% python3 -q
>>> import numpy as np
>>> import numpy.linalg as la
>>> np.set_printoptions(precision=1, suppress=True, linewidth=140)
>>> F = np.array([[5.0, 1.0, 1.0, 1.0],
...     [1.0, 5.0, 1.0, 1.0],
...     [1.0, 1.0, 5.0, 1.0],
...     [1.0, 1.0, 1.0, 5.0]])
>>> print(np.allclose(F @ F.T, F.T @ F))
True
>>> print((F @ F)[0])
[28. 12. 12. 12.]
>>> print(np.fft.fft(F[0]))
[8.+0.j 4.+0.j 4.+0.j 4.+0.j]
>>> print(F @ np.ones(4))
[8. 8. 8. 8.]
>>> ev, evecs = la.eig(F)
>>> print(np.sort(la.eigvals(la.inv(F))))
[0.1 0.2 0.2 0.2]
>>> print(round(float(np.prod(ev)), 1))
512.0
>>> print(np.round(F @ evecs[:, 0] - ev[0] * evecs[:, 0], 1) + 0)
[0. 0. 0. 0.]
>>> print(np.sort(la.eigvals(F @ F)))
[16. 16. 16. 64.]
>>> rng = np.random.default_rng(81543)
>>> lab = rng.permutation(4)
>>> print(lab)
[0 2 1 3]
>>> A2 = F[lab][:, lab]
>>> print(np.allclose(A2, F))
True
>>> print(np.diag(A2))
[5. 5. 5. 5.]
>>> x0 = np.array([2, 3, -5, 0])
>>> target = F @ x0
>>> b, lr = np.zeros(4), 1 / la.norm(F, 2) ** 2
>>> for i in range(12):
...     b -= lr * F.T @ (F @ b - target)
...     if i % 2 == 0: print(i, round(la.norm(F @ b - target), 1))
... 
0 18.5
2 10.4
4 5.9
6 3.3
8 1.9
10 1.0
>>> print(b)
[ 1.9  2.9 -4.8  0. ]
>>> mat, _ = la.qr(np.array([[0.3, 0.4], [-0.2, 0.2]]))
>>> print(mat)
[[-0.8  0.6]
 [ 0.6  0.8]]
>>> print(np.all(la.eigvalsh(mat) > 0))
False
>>> print([round(float(la.det(mat[:i, :i])), 2) + 0 for i in range(1, 3)])
[-0.83, -1.0]
>>> print(round(la.eigvalsh(mat).min(), 1))
-1.0
>>> print(la.norm(mat, axis=0))
[1. 1.]
>>> print(la.svd(mat, compute_uv=False))
[1. 1.]
>>> E = np.load("arr.npy")
>>> print(E)
[[ 2  1  2  1  2  1]
 [-2  2 -2  2 -2  2]
 [ 3  0  3  0  3  0]
 [ 2  1  2  1  2  1]
 [-2  2 -2  2 -2  2]
 [ 3  0  3  0  3  0]]
>>> A2 = np.array([[-2, -1, -4],
...     [-2, 4, 5],
...     [5, 5, -2],
...     [2, 1, 1],
...     [-5, -4, -3],
...     [0, 1, -3]])
>>> print(np.einsum("ik,kj->ji", E, A2))
[[ -4   4  -6  -4   4  -6]
 [  6  12   0   6  12   0]
 [-15  24 -27 -15  24 -27]]
>>> print(E @ A2)
[[ -4   6 -15]
 [  4  12  24]
 [ -6   0 -27]
 [ -4   6 -15]
 [  4  12  24]
 [ -6   0 -27]]
>>> print(np.einsum("ik,kj->ij", E, A2))
[[ -4   6 -15]
 [  4  12  24]
 [ -6   0 -27]
 [ -4   6 -15]
 [  4  12  24]
 [ -6   0 -27]]
>>> lab = rng.permutation(6)
>>> print(lab)
[4 3 0 2 5 1]
>>> A2 = E[lab][:, lab]
>>> print(np.round(np.sort(np.abs(la.eigvals(A2))), 1) + 0)
[0. 0. 0. 0. 0. 6.]
>>> print(np.diag(A2))
[-2  1  2  3  0  2]
>>> print(np.trace(A2))
6
>>> x0 = np.array([3, -1, -3, 3, 2, -1])
>>> print(np.sign((E @ x0).round(6)))
[ 1 -1  1  1 -1  1]
>>> print((E @ x0).argmax())
2
>>> print(E @ np.ones(6))
[9. 0. 9. 9. 0. 9.]
>>> print(E @ (2 * x0))
[10 -4 12 10 -4 12]
>>> X = np.array([[18, 10, -2, -7, -4],
...     [10, 32, -1, 2, 13],
...     [-2, -1, 18, 10, 10],
...     [-7, 2, 10, 18, 18],
...     [-4, 13, 10, 18, 22]])
>>> print(la.cond(X) > 100)
True
>>> print(round(float(la.norm(X, 2) / la.norm(X)), 1))
0.8
>>> ev, evecs = la.eigh(X)
>>> print(evecs @ np.diag(ev) @ evecs.T)
[[18. 10. -2. -7. -4.]
 [10. 32. -1.  2. 13.]
 [-2. -1. 18. 10. 10.]
 [-7.  2. 10. 18. 18.]
 [-4. 13. 10. 18. 22.]]
>>> print(la.eigvalsh(X + 4 * np.eye(5)))
[ 4.   9.7 17.9 41.6 54.7]
>>> print(ev.round(1) + 0)
[ 0.   5.7 13.9 37.6 50.7]
>>> print(np.round(la.svd(X, compute_uv=False), 1) + 0)
[50.7 37.6 13.9  5.7  0. ]
>>> print((ev > 1e-8).sum(), (ev < -1e-8).sum())
5 0
>>> print(ev.sum(), np.trace(X))
108.0 108
>>> print(np.round(evecs.T @ evecs, 1) + 0)
[[1. 0. 0. 0. 0.]
 [0. 1. 0. 0. 0.]
 [0. 0. 1. 0. 0.]
 [0. 0. 0. 1. 0.]
 [0. 0. 0. 0. 1.]]
>>> ev, evecs = la.eigh(X)
>>> x0 = np.array([2, 2, 0, 3, 0])
>>> print(la.eigvalsh(X[1:, 1:]))
[ 0.1  9.2 30.1 50.6]
>>> print((np.sign(evecs[:, -1].round(6)) == np.sign(evecs[0, -1].round(6))).astype(int))
[1 0 0 0 0]
>>> print(evecs * np.maximum(ev, 0) @ evecs.T)
[[18. 10. -2. -7. -4.]
 [10. 32. -1.  2. 13.]
 [-2. -1. 18. 10. 10.]
 [-7.  2. 10. 18. 18.]
 [-4. 13. 10. 18. 22.]]
>>> K = np.array([[0.0, 0.0, 0.0, -1.0],
...     [0.0, 0.0, 0.0, 2.0],
...     [0.0, 0.0, 0.0, -3.0],
...     [-1.0, 2.0, -3.0, 0.0]])
>>> print(K)
[[ 0.  0.  0. -1.]
 [ 0.  0.  0.  2.]
 [ 0.  0.  0. -3.]
 [-1.  2. -3.  0.]]
>>> # symmetric, so the eigenvalues are real
>>> lab = rng.permutation(4)
>>> print(lab)
[0 1 3 2]
>>> A2 = K[lab][:, lab]
>>> print(A2)
[[ 0.  0. -1.  0.]
 [ 0.  0.  2.  0.]
 [-1.  2.  0. -3.]
 [ 0.  0. -3.  0.]]
>>> print(np.round(np.sort(np.abs(la.eigvals(A2))), 1) + 0)
[0.  0.  3.7 3.7]
>>> print(round(la.det(A2), 1), np.round(la.det(K[lab]), 1))
0.0 0.0
>>> P = np.triu(np.array([[-2, -5, -1, -4], [-5, 0, -3, -2], [-2, 2, 1, 0], [-2, 4, -4, -1]]), 1) + np.eye(4)
>>> A2 = P @ K @ la.inv(P)
>>> print(A2)
[[  4.  12.  52.  32.]
 [  2.   6.  26.  31.]
 [  0.   0.   0.  -3.]
 [ -1.  -3. -13. -10.]]
>>> print(np.round(la.det(A2), 1))
0.0
>>> print(P @ K - K @ P)
[[ 4. -8. 12. -7.]
 [ 2. -4.  6.  9.]
 [ 0.  0.  0.  0.]
 [ 0. -5.  5.  0.]]
>>> print(np.round(np.poly(A2), 1) + 0)
[  1.   0. -14.   0.   0.]
>>> print(np.trace(A2), np.trace(K))
0.0 0.0
>>> A2 = E / np.sqrt((E ** 2).mean(axis=1, keepdims=True))
>>> print(A2[0])
[1.3 0.6 1.3 0.6 1.3 0.6]
>>> print(E - E.mean(axis=1, keepdims=True))
[[ 0.5 -0.5  0.5 -0.5  0.5 -0.5]
 [-2.   2.  -2.   2.  -2.   2. ]
 [ 1.5 -1.5  1.5 -1.5  1.5 -1.5]
 [ 0.5 -0.5  0.5 -0.5  0.5 -0.5]
 [-2.   2.  -2.   2.  -2.   2. ]
 [ 1.5 -1.5  1.5 -1.5  1.5 -1.5]]
>>> print(la.norm(A2, axis=1))
[2.4 2.4 2.4 2.4 2.4 2.4]
>>> J = np.load("test14.npy")
>>> print(J)
[[ 1 -2  4]
 [ 1 -1  1]
 [ 1  0  0]]
>>> ev, evecs = la.eig(J)
>>> print(np.round(J @ evecs[:, 0] - ev[0] * evecs[:, 0], 1) + 0)
[0. 0. 0.]
>>> print(np.sort(la.eigvals(la.inv(J))))
[-1. -0.j -1. +0.j  0.5+0.j]
>>> q = J.astype(float).copy()
>>> for j in range(3):
...     q[:, j] -= q[:, :j] @ (q[:, :j].T @ q[:, j])
...     q[:, j] /= la.norm(q[:, j])
... 
>>> print(q.round(1) + 0)
[[ 0.6 -0.7  0.4]
 [ 0.6  0.  -0.8]
 [ 0.6  0.7  0.4]]
>>> print(np.round(q.T @ J, 1) + 0)
[[ 1.7 -1.7  2.9]
 [ 0.   1.4 -2.8]
 [ 0.   0.   0.8]]
>>> print(np.round(q.T @ q, 1) + 0)
[[1. 0. 0.]
 [0. 1. 0.]
 [0. 0. 1.]]
>>> arr = np.array([[-2, 3, -2, 0, 1],
...     [1, 0, 3, 0, -1],
...     [-3, -2, -3, -2, 3],
...     [2, -2, 2, -3, 1]])
>>> print(arr)
[[-2  3 -2  0  1]
 [ 1  0  3  0 -1]
 [-3 -2 -3 -2  3]
 [ 2 -2  2 -3  1]]
>>> def softmax(z):
...     e = np.exp(z - z.max(axis=-1, keepdims=True))
...     return e / e.sum(axis=-1, keepdims=True)
... 
>>> print(softmax(arr).sum(axis=1))
[1. 1. 1. 1.]
>>> print(np.round(softmax(arr[2]), 1) + 0)
[0. 0. 0. 0. 1.]
>>> print(np.round(softmax(arr[2] + -1), 1) + 0)
[0. 0. 0. 0. 1.]
>>> att = arr @ arr.T / np.sqrt(5)
>>> print(softmax(att)[2] @ arr)
[-3. -2. -3. -2.  3.]
>>> print(np.round(softmax(att), 1) + 0)
[[1.  0.  0.  0. ]
 [0.  0.9 0.  0.1]
 [0.  0.  1.  0. ]
 [0.  0.  0.  1. ]]
>>> cov = arr.T @ arr
>>> print(la.svd(arr, compute_uv=False) ** 2)
[49.5 29.8  5.2  1.6]
>>> print(la.matrix_rank(arr))
4
>>> print(arr.mean(axis=0))
[-0.5 -0.2  0.  -1.2  1. ]
>>> print(arr.sum(axis=0))
[-2 -1  0 -5  4]
>>> print(la.svd(arr, compute_uv=False))
[7.  5.5 2.3 1.2]
>>> print(np.unravel_index(np.abs(arr).argmax(), arr.shape))
(np.int64(0), np.int64(1))
>>> print(np.abs(arr).max())
3
>>> print(np.diff(arr, axis=0))
[[ 3 -3  5  0 -2]
 [-4 -2 -6 -2  4]
 [ 5  0  5 -1 -2]]
>>> U, s, VT = la.svd(K)
>>> print(np.argmax(s[:-1] / (s[1:] + 1e-6)) + 1)
2
>>> A2 = U[:, :2] @ np.diag(s[:2]) @ VT[:2]
>>> print(la.matrix_rank(A2))
2
>>> print(np.round(la.norm(K - A2) / la.norm(K), 1))
0.0
>>> print(la.matrix_rank(K, rtol=0.05))
2
>>> print(round(la.norm(K - A2, 2), 1), s[2])
0.0 -0.0
>>> A2 = np.array([[-3, 2], [-2, 3], [-3, 2], [-1, -1], [3, -3]])
>>> print(np.einsum("ik,kj->ji", arr, A2))
[[  9 -15  33  -2]
 [ -2  11 -25   2]]
>>> print(la.matrix_rank(np.vstack([arr, A2.T])))
5
>>> print(A2.T @ arr.T)
[[  9 -15  33  -2]
 [ -2  11 -25   2]]
>>> print(la.matrix_rank(arr @ A2))
2
>>> print(np.vstack([arr, A2.T]).shape)
(6, 5)
>>> print(np.einsum("ik,kj->ij", arr, A2))
[[  9  -2]
 [-15  11]
 [ 33 -25]
 [ -2   2]]
>>> print(arr @ A2)
[[  9  -2]
 [-15  11]
 [ 33 -25]
 [ -2   2]]
>>> feats = np.load("sample8.npy")
>>> print(feats)
[[11.  3.  0.  6.  0.]
 [ 3.  3.  0.  2.  0.]
 [ 0.  0.  2.  0.  0.]
 [ 6.  2.  0.  6.  0.]
 [ 0.  0.  0.  0.  2.]]
>>> # equal to its transpose
>>> th = np.radians(48)
>>> R = np.eye(5)
>>> R[3, 3] = R[2, 2] = np.cos(th)
>>> R[3, 2], R[2, 3] = -np.sin(th), np.sin(th)
>>> print(R)
[[ 1.   0.   0.   0.   0. ]
 [ 0.   1.   0.   0.   0. ]
 [ 0.   0.   0.7  0.7  0. ]
 [ 0.   0.  -0.7  0.7  0. ]
 [ 0.   0.   0.   0.   1. ]]
>>> A2 = feats @ R.T
>>> print(np.allclose(feats @ feats.T, A2 @ A2.T))
True
>>> print(la.svd(feats, compute_uv=False), la.svd(A2, compute_uv=False))
[16.  2.  2.  2.  2.] [16.  2.  2.  2.  2.]
>>> print(A2)
[[11.   3.   4.5  4.   0. ]
 [ 3.   3.   1.5  1.3  0. ]
 [ 0.   0.   1.3 -1.5  0. ]
 [ 6.   2.   4.5  4.   0. ]
 [ 0.   0.   0.   0.   2. ]]
>>> print(np.abs(A2 - feats).max(axis=0))
[0.  0.  4.5 2.  0. ]
>>> print(np.allclose(la.norm(feats, axis=1), la.norm(A2, axis=1)))
True
>>> print(np.round(la.det(R), 1), np.round(np.trace(R), 1))
1.0 4.3
>>> A2 = la.inv(feats)
>>> print((np.abs(A2) > 1e-9).astype(int))
[[1 1 0 1 0]
 [1 1 0 1 0]
 [0 0 1 0 0]
 [1 1 0 1 0]
 [0 0 0 0 1]]
>>> print(la.det(feats) * A2)
[[ 56. -24.   0. -48.   0.]
 [-24. 120.   0. -16.   0.]
 [  0.   0. 128.   0.   0.]
 [-48. -16.   0.  96.   0.]
 [  0.   0.   0.   0. 128.]]
>>> print(la.inv(A2))
[[11.  3.  0.  6.  0.]
 [ 3.  3.  0.  2.  0.]
 [ 0.  0.  2.  0.  0.]
 [ 6.  2.  0.  6.  0.]
 [ 0.  0.  0.  0.  2.]]
>>> print(np.round(la.cond(feats), 1))
8.0
>>> print(round(float(la.slogdet(feats)[0]), 1))
1.0
>>> print(A2)
[[ 0.2 -0.1  0.  -0.2  0. ]
 [-0.1  0.5  0.  -0.1  0. ]
 [ 0.   0.   0.5  0.   0. ]
 [-0.2 -0.1  0.   0.4  0. ]
 [ 0.   0.   0.   0.   0.5]]
>>> print(np.allclose(A2, feats.T))
False
>>> A2 = arr / np.sqrt((arr ** 2).mean(axis=1, keepdims=True))
>>> print(arr - arr.mean(axis=1, keepdims=True))
[[-2.   3.  -2.   0.   1. ]
 [ 0.4 -0.6  2.4 -0.6 -1.6]
 [-1.6 -0.6 -1.6 -0.6  4.4]
 [ 2.  -2.   2.  -3.   1. ]]
>>> print(A2[0])
[-1.1  1.6 -1.1  0.   0.5]
>>> print(la.norm(A2, axis=1))
[2.2 2.2 2.2 2.2]
>>> print(la.matrix_rank(A2) == la.matrix_rank(arr))
True
>>> print(np.round(la.det(feats), 1))
256.0
>>> print(feats @ feats)
[[166.  54.   0. 108.   0.]
 [ 54.  22.   0.  36.   0.]
 [  0.   0.   4.   0.   0.]
 [108.  36.   0.  76.   0.]
 [  0.   0.   0.   0.   4.]]
>>> print((la.matrix_power((feats != 0) + (feats.T != 0) + np.eye(5), 5) > 0).astype(int))
[[1 1 0 1 0]
 [1 1 0 1 0]
 [0 0 1 0 0]
 [1 1 0 1 0]
 [0 0 0 0 1]]
